$ python -q
>>> import numpy as np
>>> np.set_printoptions(precision=1, suppress=True, linewidth=140)
>>> def tidy(a):
...     return np.round(a, 1) + 0
... 
>>> F = np.array([[-3, -1, -1, 2], [1, 0, 1, -2], [-2, -2, 0, 3]])
>>> F[1] = F[0]
>>> F
array([[-3, -1, -1,  2],
       [-3, -1, -1,  2],
       [-2, -2,  0,  3]])
>>> left, sig, VT = np.linalg.svd(F)
>>> evecs = VT[:(sig > 1e-8).sum()]
>>> rng = np.random.default_rng(4596)
>>> x0 = F[0] + -3 * F[2] + rng.integers(2) * np.eye(4)[2]
>>> x0
array([ 3.,  5., -1., -7.])
>>> np.allclose(evecs.T @ evecs @ x0, x0)
True
>>> tidy(np.linalg.norm(x0 - evecs.T @ evecs @ x0))
np.float64(0.0)
>>> rk = np.linalg.matrix_rank(F)
>>> rk
np.int64(2)
>>> ns = np.linalg.svd(F)[2][rk:].T
>>> [int(np.linalg.matrix_rank(np.delete(F, i, axis=0))) for i in range(3)]
[2, 2, 1]
>>> np.allclose(F @ ns, 0)
True
>>> tidy(F @ ns)
array([[0., 0.],
       [0., 0.],
       [0., 0.]])
>>> W0 = np.array([[3.0, 3.0, -3.0, 3.0],
...     [0.0, 9.0, -6.0, 6.0],
...     [0.0, 9.0, -6.0, 9.0],
...     [0.0, 0.0, 0.0, 3.0]])
>>> # null space of dimension 1
>>> left, sig, VT = np.linalg.svd(W0)
>>> tidy(sig)
array([19.4,  3. ,  3. ,  0. ])
>>> np.argmax(sig[:-1] / (sig[1:] + 1e-6)) + 1
np.int64(3)
>>> Y = left[:, :3] @ np.diag(sig[:3]) @ VT[:3]
>>> np.linalg.matrix_rank(Y)
np.int64(3)
>>> tidy(np.linalg.norm(W0 - Y, 2)), tidy(sig[3])
(np.float64(0.0), np.float64(0.0))
>>> tidy(Y)
array([[ 3.,  3., -3.,  3.],
       [ 0.,  9., -6.,  6.],
       [ 0.,  9., -6.,  9.],
       [ 0.,  0.,  0.,  3.]])
>>> tidy(np.linalg.norm(W0 - Y) / np.linalg.norm(W0))
np.float64(0.0)
>>> np.linalg.matrix_rank(W0, rtol=0.05)
np.int64(3)
>>> hat = np.triu(np.array([[3, 1, 4, 2], [2, 1, 2, 4], [4, 1, 4, 0], [5, 3, 3, 1]]), 1) + np.eye(4)
>>> Y = hat @ W0 @ np.linalg.inv(hat)
>>> Y
array([[   3.,   45., -135., -135.],
       [   0.,   27.,  -72.,  -72.],
       [   0.,    9.,  -24.,  -27.],
       [   0.,    0.,    0.,    3.]])
>>> np.trace(Y), np.trace(W0)
(np.float64(9.0), np.float64(9.0))
>>> tidy(np.linalg.det(Y))
np.float64(0.0)
>>> tidy(np.poly(Y))
array([  1.,  -9.,  27., -27.,   0.])
>>> hat @ W0 - W0 @ hat
array([[  0.,  42., -48.,  30.],
       [  0.,  18., -30.,  -6.],
       [  0.,   0., -18., -36.],
       [  0.,   0.,   0.,   0.]])
>>> np.linalg.matrix_rank(Y)
np.int64(3)
>>> (Y - Y.T) / 2
array([[  0. ,  22.5, -67.5, -67.5],
       [-22.5,   0. , -40.5, -36. ],
       [ 67.5,  40.5,   0. , -13.5],
       [ 67.5,  36. ,  13.5,   0. ]])
>>> tidy(np.abs(np.linalg.eigvals(Y)).max())
np.float64(3.0)
>>> tidy(np.sort(np.abs(np.linalg.eigvals(Y))))
array([0., 3., 3., 3.])
>>> tidy(np.linalg.matrix_power(Y, 3))
array([[   27.,   405., -1215., -1215.],
       [    0.,   243.,  -648.,  -648.],
       [    0.,    81.,  -216.,  -243.],
       [    0.,     0.,     0.,    27.]])
>>> Y @ Y
array([[   9.,  135., -405., -405.],
       [   0.,   81., -216., -216.],
       [   0.,   27.,  -72.,  -81.],
       [   0.,    0.,    0.,    9.]])
>>> (Y + Y.T) / 2
array([[  3. ,  22.5, -67.5, -67.5],
       [ 22.5,  27. , -31.5, -36. ],
       [-67.5, -31.5, -24. , -13.5],
       [-67.5, -36. , -13.5,   3. ]])
>>> np.trace(Y)
np.float64(9.0)
>>> np.allclose(Y @ Y.T, Y.T @ Y)
False
>>> Y = W0[0, 0] * W0[1:] - np.outer(W0[1:, 0], W0[0])
>>> Y
array([[  0.,  27., -18.,  18.],
       [  0.,  27., -18.,  27.],
       [  0.,   0.,   0.,   9.]])
>>> np.flatnonzero(~Y.round(6).any(axis=1))
array([], dtype=int64)
>>> Y.reshape(-1, 2)
array([[  0.,  27.],
       [-18.,  18.],
       [  0.,  27.],
       [-18.,  27.],
       [  0.,   0.],
       [  0.,   9.]])
>>> Y.reshape(2, -1)
array([[  0.,  27., -18.,  18.,   0.,  27.],
       [-18.,  27.,   0.,   0.,   0.,   9.]])
>>> Y.ravel(order="F")
array([  0.,   0.,   0.,  27.,  27.,   0., -18., -18.,   0.,  18.,  27.,   9.])
>>> t3 = Y.reshape(3, 2, -1)
>>> t3[:, 0]
array([[ 0., 27.],
       [ 0., 27.],
       [ 0.,  0.]])
>>> np.einsum("ihd,jhd->hij", t3, t3).shape
(2, 3, 3)
>>> np.swapaxes(t3, 1, 2)[2]
array([[0., 0.],
       [0., 9.]])
>>> t3.shape
(3, 2, 2)
>>> t3.transpose(1, 0, 2)
array([[[  0.,  27.],
        [  0.,  27.],
        [  0.,   0.]],

       [[-18.,  18.],
        [-18.,  27.],
        [  0.,   9.]]])
>>> M = np.load("x.npy")
>>> M
array([[  0,  10,  12,  10],
       [-10,   0,   6,  -2],
       [-12,  -6,   0,   4],
       [-10,   2,  -4,   0]])
>>> # skew-symmetric
>>> Y = M / np.sqrt((M ** 2).mean(axis=1, keepdims=True))
>>> tidy(np.linalg.norm(Y, axis=1))
array([2., 2., 2., 2.])
>>> np.linalg.matrix_rank(M - M.mean(axis=1, keepdims=True))
np.int64(3)
>>> u = np.array([2, 3, 0, -1])
>>> Y = M + np.outer(u, np.eye(4)[0])
>>> Y
array([[  2.,  10.,  12.,  10.],
       [ -7.,   0.,   6.,  -2.],
       [-12.,  -6.,   0.,   4.],
       [-11.,   2.,  -4.,   0.]])
>>> w1 = np.array([[0, 0], [3, 2], [-3, 1], [0, 2]])
>>> coef = np.array([2, -1])
>>> hid = np.maximum(M @ w1 + coef, 0)
>>> tidy((hid > 0).mean(axis=0))
array([0.2, 0.5])
>>> (hid > 0).astype(int)
array([[0, 1],
       [0, 1],
       [0, 0],
       [1, 0]])
>>> hid
array([[ 0, 51],
       [ 0,  1],
       [ 0,  0],
       [20,  0]])
>>> C = np.array([[3, -2], [-3, 1]])
>>> (hid @ C).round(6).argmax(axis=1)
array([1, 1, 0, 0])
>>> w1 @ C
array([[  0,   0],
       [  3,  -4],
       [-12,   7],
       [ -6,   2]])
>>> Y = np.linalg.inv(M)
>>> tidy(np.linalg.inv(Y))
array([[  0.,  10.,  12.,  10.],
       [-10.,   0.,   6.,  -2.],
       [-12.,  -6.,   0.,   4.],
       [-10.,   2.,  -4.,   0.]])
>>> np.allclose(Y, M.T)
False
>>> (np.abs(Y) > 1e-9).astype(int)
array([[0, 1, 1, 1],
       [1, 0, 1, 1],
       [1, 1, 0, 1],
       [1, 1, 1, 0]])
>>> tidy(Y)
array([[ 0. ,  0. ,  0. ,  0. ],
       [ 0. ,  0. , -0.1,  0.1],
       [ 0. ,  0.1,  0. , -0.1],
       [ 0. , -0.1,  0.1,  0. ]])
>>> J = np.array([[4, 0, 4, 4], [0, 0, 0, 0], [4, 0, 4, 4], [4, 0, 4, 4]])
>>> # rows 0 and 2 are equal
>>> evals, evecs = np.linalg.eigvalsh(J)
Traceback (most recent call last):
  File "<python-input-83>", line 1, in <module>
    evals, evecs = np.linalg.eigvalsh(J)
    ^^^^^^^^^^^^
ValueError: too many values to unpack (expected 2)
>>> evals, evecs = np.linalg.eigh(J)
>>> tidy(evals)
array([ 0.,  0.,  0., 12.])
>>> np.unique(evals.round(6) + 0, return_counts=True)[1]
array([3, 1])
>>> np.abs(evecs[:, -1]).round(6).argmax()
np.int64(0)
>>> data = np.loadtxt("data.csv", delimiter=",")
>>> data
array([[ 0.,  0.],
       [10.,  8.]])
>>> # triangular
>>> Y = np.array([[0, 1], [1, 2]])
>>> Y.T @ data.T
array([[ 0.,  8.],
       [ 0., 26.]])
>>> data @ Y
array([[ 0.,  0.],
       [ 8., 26.]])
>>> tidy(np.linalg.norm(data))
np.float64(12.8)
>>> np.abs(data).max()
np.float64(10.0)
>>> np.count_nonzero(data)
np.int64(2)
>>> data[:, 2]
Traceback (most recent call last):
  File "<python-input-97>", line 1, in <module>
    data[:, 2]
    ~~~~^^^^^^
IndexError: index 2 is out of bounds for axis 1 with size 2
>>> np.linalg.matrix_rank(data)
np.int64(1)
>>> m1 = np.load("block14.npy")
>>> m1
array([[ 0.6,  0.6, -0.9],
       [ 0. ,  0. ,  0. ],
       [ 1. ,  1. , -1. ],
       [-0.9, -0.9,  1. ],
       [ 0.7,  0.7, -0.9],
       [-0.3, -0.3,  0.5],
       [ 0.5,  0.5, -0.8],
       [-0.5, -0.5,  0.8],
       [-0.3, -0.3,  0.5],
       [ 0.9,  0.9, -1. ],
       [ 0.5,  0.5, -0.8],
       [-0.7, -0.7,  0.9],
       [ 0.1,  0.1, -0.2],
       [-1. , -1. ,  1. ],
       [ 1. ,  1. , -1. ],
       [-1. , -1. ,  1. ],
       [-0.1, -0.1,  0.2],
       [-0.9, -0.9,  1. ],
       [ 0.8,  0.8, -1. ],
       [ 0.3,  0.3, -0.6],
       [ 0.2,  0.2, -0.3],
       [-0.3, -0.3,  0.6],
       [ 0.3,  0.3, -0.5],
       [ 1. ,  1. , -1. ],
       [ 0.5,  0.5, -0.8],
       [ 1. ,  1. , -1. ]])
>>> # rows 5 and 8 are equal
>>> np.linalg.lstsq(m1[:-1].T, m1[-1])[2]
np.int32(2)
>>> tidy(np.trace(np.linalg.pinv(m1) @ m1))
np.float64(2.0)
>>> np.unique(m1.round(6), axis=0).shape
(18, 3)
>>> C = m1[[17, 25]].astype(float)
>>> for _ in range(7):
...     z = np.linalg.norm(m1[:, None] - C, axis=-1).argmin(axis=1)
...     C = np.array([m1[z == j].mean(axis=0) for j in range(2)])
... 
>>> z
array([1, 0, 1, 0, 1, 0, 1, 0, 0, 1, 1, 0, 1, 0, 1, 0, 0, 0, 1, 1, 1, 0, 1, 1, 1, 1])
>>> tidy(C[1] - C[0])
array([ 1.2,  1.2, -1.5])
>>> d = np.linalg.norm(m1[:, None] - m1[None], axis=-1)
>>> tidy(d[:5, :5])
array([[0. , 1.2, 0.6, 2.8, 0.1],
       [1.2, 0. , 1.7, 1.6, 1.3],
       [0.6, 1.7, 0. , 3.3, 0.4],
       [2.8, 1.6, 3.3, 0. , 3. ],
       [0.1, 1.3, 0.4, 3. , 0. ]])
>>> np.unravel_index(d.round(6).argmax(), d.shape)
(np.int64(2), np.int64(13))
>>> d.mean(axis=1).argmax()
np.int64(13)
>>> rk = np.linalg.matrix_rank(m1)
>>> rk
np.int64(2)
>>> ns = np.linalg.svd(m1)[2][rk:].T
>>> tidy(ns[:, 0] / ns[np.abs(ns[:, 0]).round(6).argmax(), 0])
array([ 1., -1.,  0.])
>>> np.allclose(m1 @ ns, 0)
True
>>> X = np.load("m.npy")
>>> X
array([[ 0.7, -0.7, 10.8, 11. ],
       [-4.4, -1. ,  8.1,  3. ],
       [-1.9, -0.6, -8.4, -5.1],
       [-5.3,  8.2, -0.5, -0.8]])
>>> hat = np.triu(np.array([[1, 0, -2, 1], [-1, 0, 1, -1], [-2, 0, 1, -2], [1, 1, 0, -1]]), 1) + np.eye(4)
>>> Y = hat @ X @ np.linalg.inv(hat)
>>> tidy(np.linalg.det(Y))
np.float64(2548.5)
>>> tidy(Y)
array([[ -0.8,   8.7,  16.8,  63.5],
       [ -1. ,  -9.8,   8. ,   5.9],
       [  8.7, -17. ,  27. ,  24.8],
       [ -5.3,   8.2, -19.3, -25.9]])
>>> mat = np.eye(3, dtype=int)[rng.permutation(3)] * np.array([2, -4, 3])
>>> mat
array([[ 0,  0,  3],
       [ 2,  0,  0],
       [ 0, -4,  0]])
>>> Y = np.array([[3, -3], [-1, -1], [-1, 2]])
>>> np.einsum("ij,ij->i", mat, mat)
array([ 9,  4, 16])
>>> Y.T @ mat.T
array([[-3,  6,  4],
       [ 6, -6,  4]])
>>> np.einsum("ik,kj->ji", mat, Y)
array([[-3,  6,  4],
       [ 6, -6,  4]])
>>> np.einsum("ij->j", mat)
array([ 2, -4,  3])
>>> np.einsum("ik,kj->ij", mat, Y)
array([[-3,  6],
       [ 6, -6],
       [ 4,  4]])
>>> Y @ mat
Traceback (most recent call last):
  File "<python-input-132>", line 1, in <module>
    Y @ mat
    ~~^~~~~
ValueError: matmul: Input operand 1 has a mismatch in its core dimension 0, with gufunc signature (n?,k),(k,m?)->(n?,m?) (size 3 is different from 2)
>>> np.vstack([mat, Y.T]).shape
(5, 3)
>>> left, sig, VT = np.linalg.svd(mat, full_matrices=False)
>>> VT @ VT.T
array([[1., 0., 0.],
       [0., 1., 0.],
       [0., 0., 1.]])
>>> tidy(sig / sig[0])
array([1. , 0.8, 0.5])
>>> tidy(np.cumsum(sig ** 2) / np.sum(sig ** 2))
array([0.6, 0.9, 1. ])
>>> np.abs(left[:, 0]).round(6).argmax()
np.int64(2)
>>> left.shape, sig.shape, VT.shape
((3, 3), (3,), (3, 3))
>>> tidy(np.linalg.norm(mat, axis=0))
array([2., 4., 3.])
>>> x0 = np.array([-1, 2, 0])
>>> h1 = np.maximum(mat @ x0, 0)
>>> tidy(np.tanh(mat @ x0))
array([ 0., -1., -1.])
>>> h1
array([0, 0, 0])
>>> mat.T @ h1
array([0, 0, 0])
